$ ipython --no-banner

In [1]: import numpy as np

In [2]: np.set_printoptions(precision=3, suppress=True, linewidth=140)

In [3]: X = np.loadtxt("x.csv", delimiter=",")

In [4]: X
Out[4]: 
array([[1.05, 2.  , 1.  , 2.  ],
       [0.  , 2.05, 1.  , 1.  ],
       [2.  , 2.  , 1.05, 1.  ],
       [1.  , 2.  , 1.  , 2.05]])

In [5]: def softmax(z):
   ...:     e = np.exp(z - z.max(axis=-1, keepdims=True))
   ...:     return e / e.sum(axis=-1, keepdims=True)
   ...: 

In [6]: softmax(X[2])
Out[6]: array([0.363, 0.363, 0.14 , 0.134])

In [7]: softmax(X[2] + 5)
Out[7]: array([0.363, 0.363, 0.14 , 0.134])

In [8]: S = X @ X.T / np.sqrt(4)

In [9]: softmax(S).round(6).argmax(axis=1)
Out[9]: array([3, 3, 2, 3])

In [10]: softmax(S + np.triu(np.full(S.shape, -np.inf), 1))
Out[10]: 
array([[1.   , 0.   , 0.   , 0.   ],
       [0.61 , 0.39 , 0.   , 0.   ],
       [0.353, 0.079, 0.568, 0.   ],
       [0.352, 0.079, 0.208, 0.361]])

In [11]: W = np.array([[9, 6, 4, 0, 9], [7, 3, 0, 7, 2], [0, 8, 0, 2, 5], [0, 5, 0, 9, 7]])

In [12]: coef = np.array([0, 1, 2, 0, 0])

In [13]: hid = np.maximum(X @ W + coef, 0)

In [14]: np.linalg.matrix_rank(hid)
Out[14]: np.int64(4)

In [15]: basis = np.array([[-2, 3], [0, 3], [3, 2], [-2, 1], [-2, 2]])

In [16]: (hid @ basis).round(6).argmax(axis=1)
Out[16]: array([1, 1, 1, 1])

In [17]: W @ basis
Out[17]: 
array([[-24,  71],
       [-32,  41],
       [-14,  36],
       [-32,  38]])

In [18]: hid @ basis
Out[18]: 
array([[-161.2 ,  275.55],
       [-105.6 ,  165.05],
       [-152.7 ,  306.8 ],
       [-161.6 ,  273.9 ]])

In [19]: x = np.array([1, 2, 2, 3])

In [20]: np.linalg.norm(X @ x) <= np.linalg.norm(X, 2) * np.linalg.norm(x) + 1e-9
Out[20]: np.True_

In [21]: (X @ x).argmax()
Out[21]: np.int64(3)

In [22]: X @ x
Out[22]: array([13.05,  9.1 , 11.1 , 13.15])

In [23]: X @ np.ones(4)
Out[23]: array([6.05, 4.05, 6.05, 6.05])

In [24]: X @ np.eye(4)[2]
Out[24]: array([1.  , 1.  , 1.05, 1.  ])

In [25]: (X * x).sum(axis=1)
Out[25]: array([13.05,  9.1 , 11.1 , 13.15])

In [26]: X @ (2 * x)
Out[26]: array([26.1, 18.2, 22.2, 26.3])

In [27]: np.einsum("ij,j->i", X, x)
Out[27]: array([13.05,  9.1 , 11.1 , 13.15])

In [28]: np.linalg.matrix_rank(X, rtol=0.1)
Out[28]: np.int64(3)

In [29]: np.argsort(-np.linalg.norm(X, axis=0).round(6), kind="stable")[:3]
Out[29]: array([1, 3, 0])

In [30]: m1 = np.loadtxt("run13.csv", delimiter=",")

In [31]: m1
Out[31]: 
array([[1.  , 0.5 , 0.25],
       [0.5 , 1.  , 0.5 ],
       [0.25, 0.5 , 1.  ]])

In [32]: # symmetric

In [33]: left, sig, Vt = np.linalg.svd(m1, full_matrices=False)

In [34]: np.round(left.T @ m1 @ Vt.T, 3) + 0
Out[34]: 
array([[1.843, 0.   , 0.   ],
       [0.   , 0.75 , 0.   ],
       [0.   , 0.   , 0.407]])

In [35]: np.abs(Vt[0])
Out[35]: array([0.542, 0.643, 0.542])

In [36]: np.round(Vt @ Vt.T, 3) + 0
Out[36]: 
array([[1., 0., 0.],
       [0., 1., 0.],
       [0., 0., 1.]])

In [37]: w, vecs = np.linalg.eigh(m1)

In [38]: np.linalg.eigvalsh(m1 @ m1)
Out[38]: array([0.166, 0.562, 3.397])

In [39]: round(w.sum(), 3), np.trace(m1)
Out[39]: (np.float64(3.0), np.float64(3.0))

In [40]: (w > 1e-8).sum(), (w < -1e-8).sum()
Out[40]: (np.int64(3), np.int64(0))

In [41]: np.linalg.eigvalsh(m1 + 2 * np.eye(3))
Out[41]: array([2.407, 2.75 , 3.843])

In [42]: mat = np.loadtxt("layer11.csv", delimiter=",")

In [43]: mat
Out[43]: 
array([[ 0.253, -0.417,  0.015, -0.122],
       [-0.417,  0.707, -0.138,  0.121],
       [ 0.015, -0.138,  0.65 ,  0.457],
       [-0.122,  0.121,  0.457,  0.391]])

In [44]: # symmetric, so the eigenvalues are real

In [45]: np.allclose(mat[:-1].T @ np.linalg.lstsq(mat[:-1].T, mat[-1])[0], mat[-1])
Out[45]: True

In [46]: np.linalg.lstsq(mat[:-1].T, mat[-1])[2]
Out[46]: np.int32(2)

In [47]: round(np.trace(np.linalg.pinv(mat) @ mat), 3)
Out[47]: np.float64(2.0)

In [48]: left, sig, Vt = np.linalg.svd(mat, full_matrices=False)

In [49]: np.round(sig / sig[0], 3) + 0
Out[49]: array([1., 1., 0., 0.])

In [50]: np.allclose(left * sig @ Vt, mat)
Out[50]: True

In [51]: (sig > 1e-8).sum()
Out[51]: np.int64(2)

In [52]: sig.round(3) + 0
Out[52]: array([1., 1., 0., 0.])

In [53]: np.round(left.T @ left, 3) + 0
Out[53]: 
array([[1., 0., 0., 0.],
       [0., 1., 0., 0.],
       [0., 0., 1., 0.],
       [0., 0., 0., 1.]])

In [54]: left.shape, sig.shape, Vt.shape
Out[54]: ((4, 4), (4,), (4, 4))

In [55]: np.round(left.T @ mat @ Vt.T, 3) + 0
Out[55]: 
array([[1., 0., 0., 0.],
       [0., 1., 0., 0.],
       [0., 0., 0., 0.],
       [0., 0., 0., 0.]])

In [56]: np.cumsum(sig ** 2) / np.sum(sig ** 2)
Out[56]: array([0.5, 1. , 1. , 1. ])

In [57]: w, vecs = np.linalg.eigh(mat)

In [58]: x = np.array([2, -1, -2, 1])

In [59]: np.round(np.linalg.eigvalsh(mat[1:, 1:]), 3) + 0
Out[59]: array([0.   , 0.747, 1.   ])

In [60]: np.round(np.abs(mat).sum(axis=1).max(), 3), round(float(np.abs(w).max()), 3)
Out[60]: (np.float64(1.382), 1.0)

In [61]: vecs * np.abs(w) @ vecs.T
Out[61]: 
array([[ 0.253, -0.417,  0.015, -0.122],
       [-0.417,  0.707, -0.138,  0.121],
       [ 0.015, -0.138,  0.65 ,  0.457],
       [-0.122,  0.121,  0.457,  0.391]])

In [62]: vecs * np.maximum(w, 0) @ vecs.T
Out[62]: 
array([[ 0.253, -0.417,  0.015, -0.122],
       [-0.417,  0.707, -0.138,  0.121],
       [ 0.015, -0.138,  0.65 ,  0.457],
       [-0.122,  0.121,  0.457,  0.391]])

In [63]: round(x @ mat @ x / (x @ x), 3), round(float(w[0]), 3), np.round(w[-1], 3)
Out[63]: (np.float64(0.314), -0.0, np.float64(1.0))

In [64]: round(x @ mat @ x, 3)
Out[64]: np.float64(3.141)

In [65]: rng = np.random.default_rng(367277)

In [66]: z = rng.permutation(4)

In [67]: z
Out[67]: array([0, 2, 3, 1])

In [68]: other = mat[z][:, z]

In [69]: np.round(np.linalg.det(other), 3), round(float(np.linalg.det(mat[z])), 3)
Out[69]: (np.float64(0.0), 0.0)

In [70]: np.round(np.sort(np.abs(np.linalg.eigvals(other))), 3) + 0
Out[70]: array([0., 0., 1., 1.])

In [71]: np.round(np.trace(other), 3)
Out[71]: np.float64(2.0)

In [72]: A = np.load("arr.npy")

In [73]: A
Out[73]: 
array([[ 0,  1,  4],
       [-1,  0, -4],
       [-4,  4,  0]])

In [74]: # skew-symmetric

In [75]: other = np.array([[1, 0], [2, 1]])

In [76]: basis = np.kron(other, A)

In [77]: basis
Out[77]: 
array([[ 0,  1,  4,  0,  0,  0],
       [-1,  0, -4,  0,  0,  0],
       [-4,  4,  0,  0,  0,  0],
       [ 0,  2,  8,  0,  1,  4],
       [-2,  0, -8, -1,  0, -4],
       [-8,  8,  0, -4,  4,  0]])

In [78]: basis.shape
Out[78]: (6, 6)

In [79]: np.linalg.matrix_rank(basis)
Out[79]: np.int64(4)

In [80]: W0 = np.load("w.npy")

In [81]: W0
Out[81]: 
array([[ 0,  0,  0],
       [-1,  2,  1],
       [ 0,  0,  0],
       [-1,  2,  1],
       [ 0,  0,  0],
       [ 0,  0,  0],
       [ 0,  0,  0],
       [ 0,  0,  0],
       [-3,  4,  0],
       [-3,  4,  0],
       [ 0,  0,  0],
       [-1,  2,  1],
       [ 2,  0, -1],
       [-2,  2, -1],
       [ 1,  2,  0],
       [ 2,  0, -1],
       [-3,  4,  0],
       [-2,  2, -1],
       [-1,  2,  1],
       [ 0,  0,  0],
       [ 0,  0,  0]])

In [82]: # row 2 repeats row 0

In [83]: z = W0[:, 1] > np.median(W0[:, 1])

In [84]: f = W0[z].mean(axis=0) - W0[~z].mean(axis=0)

In [85]: np.argsort(-np.abs(f).round(6), kind="stable")
Out[85]: array([1, 0, 2])

In [86]: round(float((((W0 - W0.mean(axis=0)) @ f > 0) == z).mean()), 3)
Out[86]: 0.952

In [87]: f
Out[87]: array([-1.964,  2.6  ,  0.382])

In [88]: ((W0 - W0.mean(axis=0)) @ f > 0).astype(int)
Out[88]: array([0, 1, 0, 1, 0, 0, 0, 0, 1, 1, 0, 1, 0, 1, 0, 0, 1, 1, 1, 0, 0])

In [89]: Xc = W0 - W0.mean(axis=0)

In [90]: left, sig, Vt = np.linalg.svd(Xc, full_matrices=False)

In [91]: sig ** 2 / (sig ** 2).sum()
Out[91]: array([0.84 , 0.082, 0.078])

In [92]: np.abs(left[:, 0]).argmax()
Out[92]: np.int64(8)

In [93]: np.abs(Vt[-1])
Out[93]: array([0.692, 0.626, 0.359])

In [94]: sig
Out[94]: array([8.837, 2.754, 2.696])

In [95]: round(float((sig ** 2).sum() ** 2 / (sig ** 4).sum()), 3)
Out[95]: 1.391

In [96]: np.round(Xc.mean(axis=0), 3) + 0
Out[96]: array([0., 0., 0.])

In [97]: np.abs(Vt[0]).argmax()
Out[97]: np.int64(1)

In [98]: Xc = W0 - W0.mean(axis=0)

In [99]: vecs = np.linalg.svd(Xc)[2][:1]

In [100]: other = Xc - Xc @ vecs.T @ vecs

In [101]: (Xc @ vecs.T).std(axis=0)
Out[101]: array([1.928])

In [102]: np.diag(vecs.T @ vecs)
Out[102]: array([0.478, 0.515, 0.006])

In [103]: x = np.array([0, -5, -4])

In [104]: rhs = W0 @ x

In [105]: rhs
Out[105]: array([  0, -14,   0, -14,   0,   0,   0,   0, -20, -20,   0, -14,   4,  -6, -10,   4, -20,  -6, -14,   0,   0])

In [106]: np.round(np.linalg.pinv(W0) @ W0, 3) + 0
Out[106]: 
array([[1., 0., 0.],
       [0., 1., 0.],
       [0., 0., 1.]])

In [107]: rhs = rhs + 0.1 * rng.normal(size=21)

In [108]: rhs
Out[108]: 
array([ -0.058, -13.763,  -0.014, -13.937,  -0.042,   0.048,  -0.123,   0.053, -20.094, -20.014,   0.008, -14.035,   4.115,  -5.935,
       -10.135,   3.95 , -20.035,  -5.952, -14.045,  -0.106,   0.042])

In [109]: coef, *_ = np.linalg.lstsq(W0, rhs)

In [110]: round(np.linalg.norm(rhs - W0 @ coef), 3)
Out[110]: np.float64(0.389)
